In [1]: import numpy as np

In [2]: np.set_printoptions(precision=3, suppress=True, linewidth=120)

In [3]: data = np.loadtxt("mat.csv", delimiter=",")

In [4]: data
Out[4]: 
array([[3., 0., 0., 0., 0., 0., 0., 0., 0., 0.],
       [0., 4., 0., 0., 0., 0., 0., 0., 0., 0.],
       [0., 0., 3., 0., 0., 0., 0., 0., 0., 0.],
       [0., 0., 0., 2., 0., 0., 0., 0., 0., 0.],
       [0., 0., 0., 0., 5., 0., 0., 0., 0., 0.],
       [0., 0., 0., 0., 0., 5., 0., 0., 0., 0.],
       [0., 0., 0., 0., 0., 0., 1., 0., 0., 0.],
       [0., 0., 0., 0., 0., 0., 0., 3., 0., 0.],
       [0., 0., 0., 0., 0., 0., 0., 0., 1., 0.],
       [0., 0., 0., 0., 0., 0., 0., 0., 0., 5.]])

In [5]: x0 = np.array([-7, 1, -5, -8, 8, -5, 1, 0, 6, 9])

In [6]: y = data @ x0

In [7]: y
Out[7]: array([-21.,   4., -15., -16.,  40., -25.,   1.,   0.,   6.,  45.])

In [8]: np.linalg.solve(data, y)
Out[8]: array([-7.,  1., -5., -8.,  8., -5.,  1.,  0.,  6.,  9.])

In [9]: np.linalg.solve(data, y + data[:, 3])
Out[9]: array([-7.,  1., -5., -7.,  8., -5.,  1.,  0.,  6.,  9.])

In [10]: data[:, 7] @ data[:, 6]
Out[10]: np.float64(0.0)

In [11]: data @ data.T
Out[11]: 
array([[ 9.,  0.,  0.,  0.,  0.,  0.,  0.,  0.,  0.,  0.],
       [ 0., 16.,  0.,  0.,  0.,  0.,  0.,  0.,  0.,  0.],
       [ 0.,  0.,  9.,  0.,  0.,  0.,  0.,  0.,  0.,  0.],
       [ 0.,  0.,  0.,  4.,  0.,  0.,  0.,  0.,  0.,  0.],
       [ 0.,  0.,  0.,  0., 25.,  0.,  0.,  0.,  0.,  0.],
       [ 0.,  0.,  0.,  0.,  0., 25.,  0.,  0.,  0.,  0.],
       [ 0.,  0.,  0.,  0.,  0.,  0.,  1.,  0.,  0.,  0.],
       [ 0.,  0.,  0.,  0.,  0.,  0.,  0.,  9.,  0.,  0.],
       [ 0.,  0.,  0.,  0.,  0.,  0.,  0.,  0.,  1.,  0.],
       [ 0.,  0.,  0.,  0.,  0.,  0.,  0.,  0.,  0., 25.]])

In [12]: x0 = np.ones(10)

In [13]: for _ in range(3):
    ...:     x0 = data @ x0
    ...:     x0 /= np.linalg.norm(x0)
    ...:     print(round(x0 @ data @ x0, 3))
    ...: 
4.274
4.666
4.837

In [14]: round(float(np.linalg.eigvalsh(data)[-1]), 3)
Out[14]: 5.0

In [15]: M = np.loadtxt("m.csv", delimiter=",")

In [16]: print(M)
[[-5.7  8.   6.   1.   1.  -3.   6.  -1.  -1. ]
 [-5.   5.3  6.  -4.   6.  -1.   1.   4.  -6. ]
 [ 0.   7.   7.3 -3.  -1.  -6.  -1.  -5.   7. ]
 [ 6.  -1.  -8.   2.3 -5.   2.  -9.  -3.   5. ]
 [ 4.  -1.  -3.  -7.  -5.7 -9.   1.   1.  -4. ]
 [ 7.  -5.   1.  -9.  -4.   1.3  8.   1.  -1. ]
 [ 8.   0.   6.  -3.  -4.   6.  -2.7  8.   9. ]
 [-5.   9.   2.  -6.   1.  -8.  -5.   1.3  4. ]
 [-6.   8.   6.   1.   1.  -3.   6.  -1.  -0.7]]

In [17]: gram = M.T @ M

In [18]: np.linalg.eigvalsh(gram)[::-1]
Out[18]: array([810.754, 402.577, 360.129, 276.968, 133.871,  34.759,  15.085,  13.662,   0.006])

In [19]: np.trace(gram), (M ** 2).sum()
Out[19]: (np.float64(2047.81), np.float64(2047.81))

In [20]: np.diag(gram)
Out[20]: array([283.49, 313.09, 275.29, 207.29, 129.49, 241.69, 252.29, 119.69, 225.49])

In [21]: ang = np.radians(135)

In [22]: R = np.eye(9)

In [23]: R[8, 8] = R[6, 6] = np.cos(ang)

In [24]: R[8, 6], R[6, 8] = -np.sin(ang), np.sin(ang)

In [25]: R
Out[25]: 
array([[ 1.   ,  0.   ,  0.   ,  0.   ,  0.   ,  0.   ,  0.   ,  0.   ,  0.   ],
       [ 0.   ,  1.   ,  0.   ,  0.   ,  0.   ,  0.   ,  0.   ,  0.   ,  0.   ],
       [ 0.   ,  0.   ,  1.   ,  0.   ,  0.   ,  0.   ,  0.   ,  0.   ,  0.   ],
       [ 0.   ,  0.   ,  0.   ,  1.   ,  0.   ,  0.   ,  0.   ,  0.   ,  0.   ],
       [ 0.   ,  0.   ,  0.   ,  0.   ,  1.   ,  0.   ,  0.   ,  0.   ,  0.   ],
       [ 0.   ,  0.   ,  0.   ,  0.   ,  0.   ,  1.   ,  0.   ,  0.   ,  0.   ],
       [ 0.   ,  0.   ,  0.   ,  0.   ,  0.   ,  0.   , -0.707,  0.   ,  0.707],
       [ 0.   ,  0.   ,  0.   ,  0.   ,  0.   ,  0.   ,  0.   ,  1.   ,  0.   ],
       [ 0.   ,  0.   ,  0.   ,  0.   ,  0.   ,  0.   , -0.707,  0.   , -0.707]])

In [26]: out = M @ R.T

In [27]: np.allclose(np.linalg.norm(M, axis=1), np.linalg.norm(out, axis=1))
Out[27]: True

In [28]: np.abs(out - M).max(axis=0)
Out[28]: array([ 0.   ,  0.   ,  0.   ,  0.   ,  0.   ,  0.   , 18.899,  0.   , 13.455])

In [29]: print(np.allclose(M @ M.T, out @ out.T))
True

In [30]: round(np.linalg.det(R), 3)
Out[30]: np.float64(1.0)

In [31]: np.round(R @ R, 3) + 0
Out[31]: 
array([[ 1.,  0.,  0.,  0.,  0.,  0.,  0.,  0.,  0.],
       [ 0.,  1.,  0.,  0.,  0.,  0.,  0.,  0.,  0.],
       [ 0.,  0.,  1.,  0.,  0.,  0.,  0.,  0.,  0.],
       [ 0.,  0.,  0.,  1.,  0.,  0.,  0.,  0.,  0.],
       [ 0.,  0.,  0.,  0.,  1.,  0.,  0.,  0.,  0.],
       [ 0.,  0.,  0.,  0.,  0.,  1.,  0.,  0.,  0.],
       [ 0.,  0.,  0.,  0.,  0.,  0.,  0.,  0., -1.],
       [ 0.,  0.,  0.,  0.,  0.,  0.,  0.,  1.,  0.],
       [ 0.,  0.,  0.,  0.,  0.,  0.,  1.,  0.,  0.]])
